$ python3 -q
>>> import numpy as np
>>> import numpy.linalg as la
>>> np.set_printoptions(precision=1, suppress=True, linewidth=140)
>>> tidy = lambda a: np.round(a, 1) + 0
>>> M = np.loadtxt("layer17.csv", delimiter=",")
>>> tidy(M)
array([[ 1.3,  4.6, -1.5],
       [ 2.5, -2.4,  3.6],
       [-3.8, -2.6, -1.8],
       [ 4. ,  1.4,  2.7],
       [ 4. ,  1. ,  2.9],
       [-3.1,  1.6, -3.6],
       [-4. , -1.8, -2.5],
       [ 4. ,  1.2,  2.8],
       [-2.9,  1.8, -3.6],
       [ 0.6, -4. ,  2.9],
       [ 3.1, -1.6,  3.6],
       [-2.8, -4.2,  0. ],
       [-1.8,  3.2, -3.4],
       [ 3.9,  0.7,  3. ],
       [-2.9,  1.9, -3.6],
       [ 3.5,  3.4,  1.1],
       [-2.3,  2.7, -3.5],
       [ 4. ,  1.8,  2.4],
       [-3.6,  0.5, -3.4],
       [ 0.1,  4.3, -2.5],
       [ 2.4,  4.4, -0.4],
       [ 1.4,  4.6, -1.4],
       [-0.1, -4.4,  2.4],
       [-1.4, -4.6,  1.5],
       [-3.8,  0. , -3.3],
       [ 3.9,  2.4,  2. ]])
>>> left, sig, Vt = la.svd(M)
>>> np.argmax(sig[:-1] / (sig[1:] + 1e-6)) + 1
np.int64(2)
>>> out = left[:, :2] @ np.diag(sig[:2]) @ Vt[:2]
>>> tidy(np.abs(M - out).max())
np.float64(0.0)
>>> la.matrix_rank(M, rtol=0.05)
np.int64(2)
>>> la.matrix_rank(out)
np.int64(2)
>>> np.allclose(M[:-1].T @ la.lstsq(M[:-1].T, M[-1])[0], M[-1])
True
>>> tidy(M @ la.pinv(M) @ M)
array([[ 1.3,  4.6, -1.5],
       [ 2.5, -2.4,  3.6],
       [-3.8, -2.6, -1.8],
       [ 4. ,  1.4,  2.7],
       [ 4. ,  1. ,  2.9],
       [-3.1,  1.6, -3.6],
       [-4. , -1.8, -2.5],
       [ 4. ,  1.2,  2.8],
       [-2.9,  1.8, -3.6],
       [ 0.6, -4. ,  2.9],
       [ 3.1, -1.6,  3.6],
       [-2.8, -4.2,  0. ],
       [-1.8,  3.2, -3.4],
       [ 3.9,  0.7,  3. ],
       [-2.9,  1.9, -3.6],
       [ 3.5,  3.4,  1.1],
       [-2.3,  2.7, -3.5],
       [ 4. ,  1.8,  2.4],
       [-3.6,  0.5, -3.4],
       [ 0.1,  4.3, -2.5],
       [ 2.4,  4.4, -0.4],
       [ 1.4,  4.6, -1.4],
       [-0.1, -4.4,  2.4],
       [-1.4, -4.6,  1.5],
       [-3.8,  0. , -3.3],
       [ 3.9,  2.4,  2. ]])
>>> np.abs(np.diag(la.qr(M)[1])) > 1e-9
array([ True,  True, False])
